In [1]: import numpy as np

In [2]: np.set_printoptions(precision=2, suppress=True, linewidth=140, floatmode="fixed")

In [3]: def tidy(a):
   ...:     return np.round(a, 2) + 0
   ...: 

In [4]: mat = np.array([[-2, 0, -6], [6, -5, -9]])

In [5]: mat[-1] = mat[0] + 5 * mat[1]

In [6]: mat
Out[6]: 
array([[ -2,   0,  -6],
       [ 28, -25, -51]])

In [7]: r0 = np.array([2, 3])

In [8]: np.polyval(r0, mat[0])
Out[8]: array([-1,  3, -9])

In [9]: np.convolve(mat[0], r0)
Out[9]: array([ -4,  -6, -12, -18])

In [10]: r0, g = mat[0], mat[1]

In [11]: r0 @ g
Out[11]: np.int64(250)

In [12]: r0 @ r0
Out[12]: np.int64(40)

In [13]: pr = (r0 @ g) / (r0 @ r0) * r0

In [14]: np.outer(r0, g)
Out[14]: 
array([[ -56,   50,  102],
       [   0,    0,    0],
       [-168,  150,  306]])

In [15]: np.linalg.cond(mat) > 100
Out[15]: np.False_

In [16]: mat.sum(axis=1)
Out[16]: array([ -8, -48])

In [17]: np.linalg.matrix_rank(mat)
Out[17]: np.int64(2)

In [18]: tidy(np.linalg.norm(mat))
Out[18]: np.float64(63.64)

In [19]: mat - mat[0]
Out[19]: 
array([[  0,   0,   0],
       [ 30, -25, -45]])

In [20]: th = np.radians(72)

In [21]: R = np.eye(3)

In [22]: R[1, 1] = R[0, 0] = np.cos(th)

In [23]: R[1, 0], R[0, 1] = -np.sin(th), np.sin(th)

In [24]: tidy(R)
Out[24]: 
array([[ 0.31,  0.95,  0.00],
       [-0.95,  0.31,  0.00],
       [ 0.00,  0.00,  1.00]])

In [25]: other = mat @ R.T

In [26]: np.allclose(mat @ mat.T, other @ other.T)
Out[26]: True

In [27]: W0 = np.load("block2.npy")

In [28]: W0
Out[28]: 
array([[-0.21, -5.63,  0.99],
       [-5.27,  1.90, -2.31],
       [-0.07, -2.63, -1.80],
       [-2.59,  0.38,  1.55],
       [-0.93, -2.00,  0.28],
       [-1.48,  0.11,  0.75],
       [ 1.20, -0.83, -0.85],
       [ 2.79,  1.24, -0.38],
       [ 0.45, -2.91,  0.71],
       [-0.34, -1.17,  3.78],
       [ 0.74, -1.43, -2.23],
       [ 0.44,  0.39,  2.57],
       [-1.59, -0.22, -0.60],
       [-1.65,  3.09,  1.10],
       [ 7.73,  2.28, -4.09],
       [-2.47,  0.93, -0.59],
       [-0.36, -3.47,  2.93],
       [ 0.44, -4.17,  4.06],
       [-0.25,  0.52,  1.37],
       [ 0.21,  3.33, -2.34],
       [ 1.77,  0.14,  0.78]])

In [29]: hat = W0 @ np.linalg.solve(W0.T @ W0, W0.T)

In [30]: np.allclose(hat @ hat, hat)
Out[30]: True

In [31]: dist = np.linalg.norm(W0[:, None] - W0[None], axis=-1)

In [32]: dist.shape
Out[32]: (21, 21)

In [33]: dist[13].round(6).argsort(kind="stable")[:4]
Out[33]: array([13, 15,  3, 18])

In [34]: tidy(dist[:5, :5])
Out[34]: 
array([[0.00, 9.65, 4.10, 6.49, 3.77],
       [9.65, 0.00, 6.92, 4.94, 6.38],
       [4.10, 6.92, 0.00, 5.16, 2.34],
       [6.49, 4.94, 5.16, 0.00, 3.17],
       [3.77, 6.38, 2.34, 3.17, 0.00]])

In [35]: np.unravel_index(dist.round(6).argmax(), dist.shape)
Out[35]: (np.int64(1), np.int64(14))

In [36]: (dist + 1e9 * np.eye(21)).round(6).argmin(axis=1)
Out[36]: array([ 8, 15, 10,  5,  8, 12, 10, 20,  4, 11,  2, 18,  5, 15,  7, 12, 17, 16, 11,  7,  7])

In [37]: dist.mean(axis=1).argmax()
Out[37]: np.int64(14)

In [38]: left, sig, vt = np.linalg.svd(W0, full_matrices=False)

In [39]: tidy(np.sqrt((sig ** 2).sum())), tidy(np.linalg.norm(W0))
Out[39]: (np.float64(18.2), np.float64(18.2))

In [40]: tidy(vt @ vt.T)
Out[40]: 
array([[1.00, 0.00, 0.00],
       [0.00, 1.00, 0.00],
       [0.00, 0.00, 1.00]])

In [41]: tidy(sig)
Out[41]: array([12.78, 10.87,  7.06])

In [42]: m1 = np.loadtxt("sample19.csv", delimiter=",")

In [43]: m1
Out[43]: 
array([[ 4.00, -5.00,  5.00],
       [-5.00, -8.00, -2.00],
       [ 5.00, -2.00,  4.00]])

In [44]: C2 = m1.T @ m1

In [45]: C2
Out[45]: 
array([[ 66.00,  10.00,  50.00],
       [ 10.00,  93.00, -17.00],
       [ 50.00, -17.00,  45.00]])

In [46]: np.diag(C2)
Out[46]: array([66.00, 93.00, 45.00])

In [47]: x = np.ones(3)

In [48]: for _ in range(6):
    ...:     x = C2 @ x
    ...:     x /= np.linalg.norm(x)
    ...:     print(round(x @ C2 @ x, 2))
    ...: 
101.54
102.15
102.75
103.33
103.87
104.38

In [49]: tidy(np.linalg.eigvalsh(C2)[-1])
Out[49]: np.float64(107.4)

In [50]: ev, vecs = np.linalg.eigh(m1)

In [51]: x = np.array([4, 0, -7])

In [52]: tidy(vecs * np.abs(ev) @ vecs.T)
Out[52]: 
array([[ 6.62,  1.06,  4.58],
       [ 1.06,  9.46, -1.55],
       [ 4.58, -1.55,  4.65]])

In [53]: np.abs(m1).sum(axis=1).max(), tidy(np.abs(ev).max())
Out[53]: (np.float64(15.0), np.float64(10.36))

In [54]: tidy(x @ m1 @ x / (x @ x)), tidy(ev[0]), tidy(ev[-1])
Out[54]: (np.float64(-0.31), np.float64(-9.81), np.float64(10.36))

In [55]: tidy(np.linalg.eigvalsh(m1[1:, 1:]))
Out[55]: array([-8.32,  4.32])

In [56]: tidy(vecs * np.maximum(ev, 0) @ vecs.T)
Out[56]: 
array([[ 5.31, -1.97,  4.79],
       [-1.97,  0.73, -1.78],
       [ 4.79, -1.78,  4.32]])

In [57]: (np.sign(vecs[:, -1].round(6)) == np.sign(vecs[0, -1].round(6))).astype(int)
Out[57]: array([1, 0, 1])

In [58]: rng = np.random.default_rng(92)

In [59]: th = rng.uniform(0, 2 * np.pi, 11)

In [60]: q, _ = np.linalg.qr(np.array([[-0.8, 0.5], [-0.1, 0.8], [0.1, 0.5]]))

In [61]: M = 5 * np.c_[np.cos(th), np.sin(th)] @ q.T

In [62]: tidy(M)
Out[62]: 
array([[ 3.90,  2.84,  1.31],
       [-4.32, -2.36, -0.85],
       [ 2.99, -2.84, -2.82],
       [ 2.57, -3.12, -2.95],
       [-4.76, -1.53, -0.12],
       [-3.17,  2.71,  2.76],
       [-4.78, -1.47, -0.06],
       [-4.92, -0.68,  0.56],
       [ 3.13,  3.40,  1.91],
       [-4.72, -1.63, -0.20],
       [-2.76, -3.59, -2.13]])

In [63]: np.argsort(-np.linalg.norm(M, axis=0).round(6), kind="stable")[:3]
Out[63]: array([0, 1, 2])

In [64]: np.linalg.matrix_rank(M, rtol=0.1)
Out[64]: np.int64(2)

In [65]: tidy(np.linalg.norm(M, 2) / np.linalg.norm(M))
Out[65]: np.float64(0.82)

In [66]: np.linalg.cond(M) > 100
Out[66]: np.True_

In [67]: C2 = np.cov(M, rowvar=False)

In [68]: tidy(np.corrcoef(M[:, 2], M[:, 1])[0, 1])
Out[68]: np.float64(0.9)

In [69]: tidy(np.linalg.eigvalsh(C2)[::-1])
Out[69]: array([15.32,  8.92,  0.00])

In [70]: np.argwhere(np.triu(np.abs(np.corrcoef(M.T)) > 0.8, 1))
Out[70]: array([[1, 2]])

In [71]: tidy(M.std(axis=0))
Out[71]: array([3.61, 2.42, 1.78])

In [72]: A = np.load("case5.npy")

In [73]: tidy(A)
Out[73]: 
array([[-0.18,  0.61,  0.52, -0.56],
       [ 0.05, -0.77,  0.54, -0.35],
       [ 0.23, -0.09, -0.62, -0.74],
       [-0.96, -0.17, -0.22, -0.09]])

In [74]: other = np.linalg.inv(A)

In [75]: tidy(A @ other)
Out[75]: 
array([[1.00, 0.00, 0.00, 0.00],
       [0.00, 1.00, 0.00, 0.00],
       [0.00, 0.00, 1.00, 0.00],
       [0.00, 0.00, 0.00, 1.00]])

In [76]: tidy(np.linalg.cond(A))
Out[76]: np.float64(1.0)

In [77]: x = np.array([1, -2, 3, 4])

In [78]: tidy(A.T @ (A @ x))
Out[78]: array([ 1.00, -2.00,  3.00,  4.00])

In [79]: tidy(np.linalg.inv(A))
Out[79]: 
array([[-0.18,  0.05,  0.23, -0.96],
       [ 0.61, -0.77, -0.09, -0.17],
       [ 0.52,  0.54, -0.62, -0.22],
       [-0.56, -0.35, -0.74, -0.09]])

In [80]: tidy(np.linalg.det(A))
Out[80]: np.float64(-1.0)

In [81]: tidy(np.abs(np.linalg.eigvals(A)))
Out[81]: array([1.00, 1.00, 1.00, 1.00])

In [82]: tidy(np.linalg.eigvals(A).sum().real)
Out[82]: np.float64(-1.66)

In [83]: tidy(np.linalg.det(A.T))
Out[83]: np.float64(-1.0)

In [84]: tidy(np.linalg.det(A[::-1]))
Out[84]: np.float64(-1.0)

In [85]: arr = np.array([[1.6, -1.6, -0.6],
    ...:     [0.5, 0.9, 0.0],
    ...:     [0.4, 0.4, -0.4],
    ...:     [-0.1, 0.7, 2.1],
    ...:     [0.3, 1.8, -0.7],
    ...:     [0.5, 0.3, 0.2],
    ...:     [0.5, -0.4, 0.3],
    ...:     [-1.5, -0.1, 0.2],
    ...:     [1.9, -0.6, 0.1],
    ...:     [1.6, -0.3, 1.3],
    ...:     [0.7, -1.0, 1.1],
    ...:     [-0.2, 0.7, -0.3],
    ...:     [-0.9, 0.1, 0.0],
    ...:     [-1.4, -0.5, 0.5],
    ...:     [0.4, 1.3, -1.4],
    ...:     [1.2, 1.5, -0.3],
    ...:     [1.9, -1.9, -1.2]])

In [86]: arr[:, 1] = 3 * arr[:, 0] + 0.1 * rng.normal(size=17)

In [87]: tidy(arr)
Out[87]: 
array([[ 1.60,  4.94, -0.60],
       [ 0.50,  1.56,  0.00],
       [ 0.40,  1.18, -0.40],
       [-0.10, -0.44,  2.10],
       [ 0.30,  0.82, -0.70],
       [ 0.50,  1.46,  0.20],
       [ 0.50,  1.46,  0.30],
       [-1.50, -4.51,  0.20],
       [ 1.90,  5.74,  0.10],
       [ 1.60,  4.72,  1.30],
       [ 0.70,  2.24,  1.10],
       [-0.20, -0.65, -0.30],
       [-0.90, -2.64,  0.00],
       [-1.40, -4.21,  0.50],
       [ 0.40,  1.05, -1.40],
       [ 1.20,  3.57, -0.30],
       [ 1.90,  5.71, -1.20]])

In [88]: labels = arr[:, 2] > np.median(arr[:, 2])

In [89]: r0 = arr[labels].mean(axis=0) - arr[~labels].mean(axis=0)

In [90]: labels.astype(int)
Out[90]: array([0, 0, 0, 1, 0, 1, 1, 1, 1, 1, 1, 0, 0, 1, 0, 0, 0])

In [91]: tidy(r0)
Out[91]: array([-0.30, -0.92,  1.27])

In [92]: np.argsort(-np.abs(r0).round(6), kind="stable")
Out[92]: array([2, 1, 0])

In [93]: round(np.log10(np.linalg.cond(arr)))
Out[93]: 2

In [94]: tidy(np.linalg.norm(arr, 2) / np.linalg.norm(arr))
Out[94]: np.float64(0.97)

In [95]: [round(float(x), 2) for x in np.linalg.svd(arr, compute_uv=False)[:3]]
Out[95]: [14.36, 3.47, 0.1]

In [96]: Ac = (arr - arr.mean(axis=0)) / arr.std(axis=0)

In [97]: np.argwhere(np.abs(Ac) > 2)
Out[97]: array([[3, 2]])

In [98]: beta = np.linalg.lstsq(np.delete(Ac, 0, axis=1), Ac[:, 0])[0]

In [99]: tidy(1 - np.var(Ac[:, 0] - np.delete(Ac, 0, axis=1) @ beta))
Out[99]: np.float64(1.0)

In [100]: tidy(beta)
Out[100]: array([1.00, 0.00])
